>>> import numpy as np
>>> np.set_printoptions(precision=3, suppress=True, linewidth=140)
>>> rnd = lambda a: np.round(a, 3) + 0
>>> X = np.load("m.npy")
>>> X
array([[-14.122,   1.052,   6.631,  14.906,  13.611, -13.774,  14.353,  -5.997],
       [-13.962,   1.024,   4.66 ,  15.783,  13.653, -15.926,  14.372,  -5.774],
       [-13.625,  -0.287,   5.582,  15.28 ,  14.106, -14.285,  16.262,  -5.413],
       [-15.545,  -0.579,   4.507,  13.09 ,  16.138, -13.901,  11.9  ,  -5.82 ],
       [-14.247,  -0.541,   5.628,  13.717,  14.369, -14.734,  12.046,  -3.774],
       [-15.041,   1.353,   5.027,  13.991,  16.161, -13.903,  14.517,  -6.262],
       [-15.466,  -0.146,   6.413,  15.933,  15.925, -14.611,  16.467,  -5.063],
       [-13.229,  -0.701,   4.185,  14.949,  13.454, -13.436,  15.736,  -5.45 ],
       [-14.383,   1.525,   4.69 ,  16.72 ,  15.611, -15.549,  13.612,  -4.776],
       [-14.134,  -0.484,   5.171,  15.511,  16.117, -14.979,  16.95 ,  -4.404],
       [-13.237,  -1.646,   4.372,  16.494,  15.964, -15.682,  15.036,  -5.059],
       [-13.738,   0.28 ,   4.028,  14.465,  15.033, -14.096,  15.262,  -4.398],
       [-16.372,   1.238,   4.568,  13.594,  15.774, -16.873,  13.925,  -5.031],
       [-14.899,   0.895,   3.8  ,  16.618,  15.037, -14.701,  13.983,  -5.564],
       [-15.362,  -0.273,   5.727,  13.964,  14.708, -15.709,  14.142,  -5.969],
       [-15.03 ,   1.77 ,   5.917,  15.651,  15.576, -15.344,  14.535,  -7.655],
       [-14.408,  -1.066,   3.506,  15.228,  14.679, -15.739,  14.855,  -5.461],
       [-14.18 ,   0.267,   3.557,  12.869,  14.879, -15.425,  15.443,  -5.289],
       [-15.644,  -0.599,   5.352,  16.192,  16.632, -15.518,  15.461,  -4.513],
       [-14.826,   0.679,   5.619,  16.489,  19.026, -15.461,  14.101,  -5.832],
       [-16.341,  -0.852,   6.126,  15.452,  16.776, -15.037,  15.993,  -4.859],
       [-15.514,   1.475,   4.933,  14.108,  13.88 , -14.687,  14.723,  -4.974],
       [-15.347,   0.298,   5.012,  15.857,  15.946, -13.911,  14.277,  -3.628],
       [-17.121,  -0.554,   5.616,  14.9  ,  13.161, -16.844,  15.507,  -5.636],
       [-15.108,   1.124,   4.793,  13.895,  15.809, -12.979,  15.393,  -5.718],
       [-15.747,   0.934,   7.226,  14.839,  14.71 , -14.365,  15.035,  -5.108],
       [-12.904,  -1.47 ,   5.469,  14.647,  13.672, -14.917,  14.064,  -5.426],
       [-15.197,  -1.   ,   4.102,  17.849,  13.487, -15.854,  15.011,  -5.363],
       [-16.125,   1.692,   5.295,  12.873,  14.413, -14.389,  14.182,  -6.771],
       [-13.184,   0.43 ,   5.9  ,  15.143,  14.285, -13.315,  16.992,  -4.102],
       [-13.983,   0.619,   6.914,  13.806,  13.345, -13.768,  14.738,  -3.513]])
>>> r0 = np.array([0, 2, 0])
>>> np.convolve(X[5], r0)
array([  0.   , -30.082,   2.706,  10.054,  27.982,  32.322, -27.806,  29.034, -12.524,   0.   ])
>>> rnd(np.cross(X[5, :3], X[20, :3]))
array([12.571,  9.995, 34.924])
>>> x = np.array([-2, -1, -1, 0, -1, 0, 2, 0])
>>> rhs = X @ x
>>> coef, lr = np.zeros(8), 1 / np.linalg.norm(X, 2) ** 2
>>> for i in range(6):
...     coef -= lr * X.T @ (X @ coef - rhs)
...     if i % 1 == 0: print(i, round(np.linalg.norm(X @ coef - rhs), 3))
... 
0 16.272
1 16.256
2 16.24
3 16.224
4 16.208
5 16.192
>>> rnd(coef)
array([-0.495,  0.002,  0.17 ,  0.498,  0.49 , -0.495,  0.503, -0.173])
>>> rnd(np.linalg.cond(X))
np.float64(57.492)
>>> cent = X[[12, 21]].astype(float)
>>> for _ in range(6):
...     lab = np.linalg.norm(X[:, None] - cent, axis=-1).argmin(axis=1)
...     cent = np.array([X[lab == j].mean(axis=0) for j in range(2)])
... 
>>> lab
array([1, 1, 1, 0, 1, 1, 1, 1, 1, 1, 1, 1, 0, 1, 1, 1, 1, 1, 0, 0, 0, 1, 0, 1, 1, 1, 1, 1, 1, 1, 1])
>>> rnd(cent[1] - cent[0])
array([ 1.121,  0.22 , -0.032, -0.147, -2.09 ,  0.356,  0.652, -0.37 ])
>>> np.abs(cent[1] - cent[0]).argmax()
np.int64(4)
>>> D = np.linalg.norm(X[:, None] - X[None], axis=-1)
>>> D.mean(axis=1).argmax()
np.int64(19)
>>> D.shape
(31, 31)
>>> np.flatnonzero(D[25] < D.mean() / 2)
array([25])
>>> np.unravel_index(D.round(6).argmax(), D.shape)
(np.int64(19), np.int64(30))
>>> rnd(np.linalg.norm(X[17], 1)), rnd(np.linalg.norm(X[17], np.inf))
(np.float64(81.909), np.float64(15.443))
>>> rnd(X[17] @ X[28])
np.float64(1104.827)
>>> rnd(np.linalg.norm(X) ** 2 / np.linalg.norm(X, 2) ** 2)
np.float64(1.006)
>>> M = np.tril(np.array([[0, 3, 2, 2, 0, 0, 0],
...     [1, 2, 1, 1, 1, 0, 0],
...     [0, 2, 0, 2, 1, 0, 1],
...     [2, 1, 1, 2, 0, 1, 3],
...     [3, 0, 1, 1, 2, 1, 1],
...     [0, 1, 0, 1, 2, 0, 0],
...     [0, 2, 2, 2, 1, 3, 0]]), -1) + np.eye(7, dtype=int)
>>> M
array([[1, 0, 0, 0, 0, 0, 0],
       [1, 1, 0, 0, 0, 0, 0],
       [0, 2, 1, 0, 0, 0, 0],
       [2, 1, 1, 1, 0, 0, 0],
       [3, 0, 1, 1, 1, 0, 0],
       [0, 1, 0, 1, 2, 1, 0],
       [0, 2, 2, 2, 1, 3, 1]])
>>> # triangular
>>> O, Rm = np.linalg.qr(M)
>>> np.trace(O @ O.T)
np.float64(7.0)
>>> rnd(np.abs(np.diag(Rm)))
array([3.873, 3.225, 1.368, 1.345, 1.127, 0.868, 0.044])
>>> rnd(abs(Rm[0, 0])), rnd(np.linalg.norm(M[:, 0]))
(np.float64(3.873), np.float64(3.873))
>>> rnd(O @ Rm)
array([[1., 0., 0., 0., 0., 0., 0.],
       [1., 1., 0., 0., 0., 0., 0.],
       [0., 2., 1., 0., 0., 0., 0.],
       [2., 1., 1., 1., 0., 0., 0.],
       [3., 0., 1., 1., 1., 0., 0.],
       [0., 1., 0., 1., 2., 1., 0.],
       [0., 2., 2., 2., 1., 3., 1.]])
>>> ang = np.radians(180)
>>> Rm = np.eye(7)
>>> Rm[4, 4] = Rm[5, 5] = np.cos(ang)
>>> Rm[4, 5], Rm[5, 4] = -np.sin(ang), np.sin(ang)
>>> rnd(Rm)
array([[ 1.,  0.,  0.,  0.,  0.,  0.,  0.],
       [ 0.,  1.,  0.,  0.,  0.,  0.,  0.],
       [ 0.,  0.,  1.,  0.,  0.,  0.,  0.],
       [ 0.,  0.,  0.,  1.,  0.,  0.,  0.],
       [ 0.,  0.,  0.,  0., -1.,  0.,  0.],
       [ 0.,  0.,  0.,  0.,  0., -1.,  0.],
       [ 0.,  0.,  0.,  0.,  0.,  0.,  1.]])
>>> M2 = M @ Rm.T
>>> rnd(np.linalg.svd(M, compute_uv=False)), rnd(np.linalg.svd(M2, compute_uv=False))
(array([5.867, 3.781, 2.205, 1.651, 0.701, 0.438, 0.04 ]), array([5.867, 3.781, 2.205, 1.651, 0.701, 0.438, 0.04 ]))
>>> np.allclose(np.linalg.norm(M, axis=1), np.linalg.norm(M2, axis=1))
True
>>> rnd(np.linalg.det(Rm)), np.trace(Rm)
(np.float64(1.0), np.float64(3.0))
>>> np.linalg.matrix_rank(M, rtol=0.1)
np.int64(5)
>>> rng = np.random.default_rng(54769)
>>> lab = rng.permutation(7)
>>> lab
array([5, 3, 4, 6, 1, 2, 0])
>>> M2 = M[lab][:, lab]
>>> M2
array([[1, 1, 2, 0, 1, 0, 0],
       [0, 1, 0, 0, 1, 1, 2],
       [0, 1, 1, 0, 0, 1, 3],
       [3, 2, 1, 1, 2, 2, 0],
       [0, 0, 0, 0, 1, 0, 1],
       [0, 0, 0, 0, 2, 1, 0],
       [0, 0, 0, 0, 0, 0, 1]])
>>> rnd(np.sort(np.abs(np.linalg.eigvals(M2))))
array([1., 1., 1., 1., 1., 1., 1.])
>>> np.allclose(M2, M)
False
>>> (M + M.T) / 2
array([[1. , 0.5, 0. , 1. , 1.5, 0. , 0. ],
       [0.5, 1. , 1. , 0.5, 0. , 0.5, 1. ],
       [0. , 1. , 1. , 0.5, 0.5, 0. , 1. ],
       [1. , 0.5, 0.5, 1. , 0.5, 0.5, 1. ],
       [1.5, 0. , 0.5, 0.5, 1. , 1. , 0.5],
       [0. , 0.5, 0. , 0.5, 1. , 1. , 1.5],
       [0. , 1. , 1. , 1. , 0.5, 1.5, 1. ]])
>>> np.trace(M)
np.int64(7)
>>> rnd(np.abs(np.linalg.eigvals(M)).max())
np.float64(1.0)
>>> rnd(np.linalg.det(M))
np.float64(1.0)
>>> rnd(np.sort(np.abs(np.linalg.eigvals(M))))
array([1., 1., 1., 1., 1., 1., 1.])
>>> W0 = np.load("out3.npy")
>>> W0
array([[0, 0, 1, 0],
       [0, 1, 0, 0],
       [0, 0, 0, 1],
       [1, 0, 0, 0]])
>>> W0[:, 1] @ W0[:, 2]
np.int64(0)
>>> rnd(np.linalg.pinv(W0))
array([[0., 0., 0., 1.],
       [0., 1., 0., 0.],
       [1., 0., 0., 0.],
       [0., 0., 1., 0.]])
>>> W0.T @ W0
array([[1, 0, 0, 0],
       [0, 1, 0, 0],
       [0, 0, 1, 0],
       [0, 0, 0, 1]])
>>> W0 @ W0
array([[0, 0, 0, 1],
       [0, 1, 0, 0],
       [1, 0, 0, 0],
       [0, 0, 1, 0]])
>>> rnd(np.linalg.det(W0))
np.float64(1.0)
>>> (W0 != 0).astype(int)
array([[0, 0, 1, 0],
       [0, 1, 0, 0],
       [0, 0, 0, 1],
       [1, 0, 0, 0]])
>>> r0 = np.array([6, 4, 5, 8])
>>> M2 = W0 + np.outer(r0, np.eye(4)[0])
>>> np.linalg.matrix_rank(M2 - W0)
np.int64(1)
>>> rnd(np.linalg.det(M2) / np.linalg.det(W0)), rnd(1 + np.linalg.solve(W0, r0)[0])
(np.float64(9.0), np.float64(9.0))
>>> M2
array([[6., 0., 1., 0.],
       [4., 1., 0., 0.],
       [5., 0., 0., 1.],
       [9., 0., 0., 0.]])
>>> M2 = np.c_[X[:, :5] @ np.array([[-2, -5, -4, -8, -7],
...     [9, -2, 0, 3, 3],
...     [-3, 3, 5, 6, 0],
...     [9, 6, -5, 9, 2],
...     [-4, 7, 8, -3, -9]]), np.array([0, 0, -3, 1, -2, 3, -3, -2, -3, -3, 3, 3, -3, 2, 3, 3, 1, 0, -1, 3, -1, -2, -2, 0, 2, -1, 3, 1, 2, -3, -1])]
>>> rnd(M2)
array([[ 97.529, 273.112, 124.001, 249.239,   9.323,   0.   ],
       [110.595, 272.011, 109.457, 243.816,   9.495,   0.   ],
       [ 89.017, 275.867, 118.858, 236.833,  -1.88 ,  -3.   ],
       [ 65.616, 283.91 , 148.369, 219.061, -11.984,   1.   ],
       [ 72.718, 272.086, 131.495, 226.467,  -3.781,  -2.   ],
       [ 88.453, 284.653, 144.632, 231.985,  -8.121,   3.   ],
       [ 90.076, 303.934, 141.664, 257.39 ,  -3.635,  -3.   ],
       [ 88.319, 263.974, 106.728, 223.018,  -0.688,  -2.   ],
       [116.457, 292.532, 122.27 , 251.426,  -1.803,  -3.   ],
       [ 83.53 , 293.036, 133.772, 233.894, -16.545,  -3.   ],
       [ 83.134, 293.305, 120.05 , 227.744, -22.967,   3.   ],
       [ 87.965, 272.235, 123.031, 219.998,  -9.361,   3.   ],
       [ 89.432, 285.07 , 146.55 , 237.122,   3.54 ,  -3.   ],
       [115.867, 289.072, 115.802, 249.128,   4.881,   2.   ],
       [ 77.93 , 281.277, 137.927, 237.991,   2.271,   3.   ],
       [106.794, 292.299, 136.058, 255.183,   1.638,   3.   ],
       [ 87.04 , 278.811, 116.454, 226.117,  -3.997,   1.   ],
       [ 76.397, 262.404, 129.192, 206.767,  -8.112,   0.   ],
       [ 89.041, 309.05 , 141.432, 251.299,  -9.593,  -1.   ],
       [ 91.203, 321.745, 157.162, 245.682, -32.437,   3.   ],
       [ 78.6  , 311.931, 152.942, 253.668,  -8.249,  -1.   ],
       [100.956, 271.227, 127.221, 243.467,  16.319,  -2.   ],
       [ 97.269, 297.939, 134.731, 248.617,  -3.477,  -2.   ],
       [ 93.864, 285.088, 127.352, 263.619,  29.536,   0.   ],
       [ 87.772, 281.704, 141.394, 230.622,  -5.363,   2.   ],
       [ 92.933, 290.549, 142.603, 261.555,  10.319,  -1.   ],
       [ 73.306, 267.453, 115.102, 222.443,  -7.836,   3.   ],
       [115.781, 291.794,  99.949, 263.368,  17.694,   1.   ],
       [ 89.798, 271.255, 141.914, 238.464,  13.98 ,   2.   ],
       [ 91.685, 273.613, 120.801, 235.594,  -4.701,  -3.   ],
       [ 83.669, 265.67 , 128.232, 239.424,   7.245,  -1.   ]])
>>> np.linalg.matrix_rank(M2)
np.int64(6)
>>> r0 = np.array([1, 0, 2, 3, 1, 1, -2, -2]) + 0.5
>>> K = np.eye(8) - 2 * np.outer(r0, r0) / (r0 @ r0)
>>> rnd(K)
array([[ 0.85 , -0.05 , -0.25 , -0.35 , -0.15 , -0.15 ,  0.15 ,  0.15 ],
       [-0.05 ,  0.983, -0.083, -0.117, -0.05 , -0.05 ,  0.05 ,  0.05 ],
       [-0.25 , -0.083,  0.583, -0.583, -0.25 , -0.25 ,  0.25 ,  0.25 ],
       [-0.35 , -0.117, -0.583,  0.183, -0.35 , -0.35 ,  0.35 ,  0.35 ],
       [-0.15 , -0.05 , -0.25 , -0.35 ,  0.85 , -0.15 ,  0.15 ,  0.15 ],
       [-0.15 , -0.05 , -0.25 , -0.35 , -0.15 ,  0.85 ,  0.15 ,  0.15 ],
       [ 0.15 ,  0.05 ,  0.25 ,  0.35 ,  0.15 ,  0.15 ,  0.85 , -0.15 ],
       [ 0.15 ,  0.05 ,  0.25 ,  0.35 ,  0.15 ,  0.15 , -0.15 ,  0.85 ]])
>>> lab = rng.permutation(8)
>>> lab
array([3, 4, 1, 2, 0, 7, 6, 5])
>>> M2 = K[lab][:, lab]
>>> rnd(M2)
array([[ 0.183, -0.35 , -0.117, -0.583, -0.35 ,  0.35 ,  0.35 , -0.35 ],
       [-0.35 ,  0.85 , -0.05 , -0.25 , -0.15 ,  0.15 ,  0.15 , -0.15 ],
       [-0.117, -0.05 ,  0.983, -0.083, -0.05 ,  0.05 ,  0.05 , -0.05 ],
       [-0.583, -0.25 , -0.083,  0.583, -0.25 ,  0.25 ,  0.25 , -0.25 ],
       [-0.35 , -0.15 , -0.05 , -0.25 ,  0.85 ,  0.15 ,  0.15 , -0.15 ],
       [ 0.35 ,  0.15 ,  0.05 ,  0.25 ,  0.15 ,  0.85 , -0.15 ,  0.15 ],
       [ 0.35 ,  0.15 ,  0.05 ,  0.25 ,  0.15 , -0.15 ,  0.85 ,  0.15 ],
       [-0.35 , -0.15 , -0.05 , -0.25 , -0.15 ,  0.15 ,  0.15 ,  0.85 ]])
>>> np.trace(M2)
np.float64(6.0)
>>> rnd(np.sort(np.abs(np.linalg.eigvals(M2))))
array([1., 1., 1., 1., 1., 1., 1., 1.])
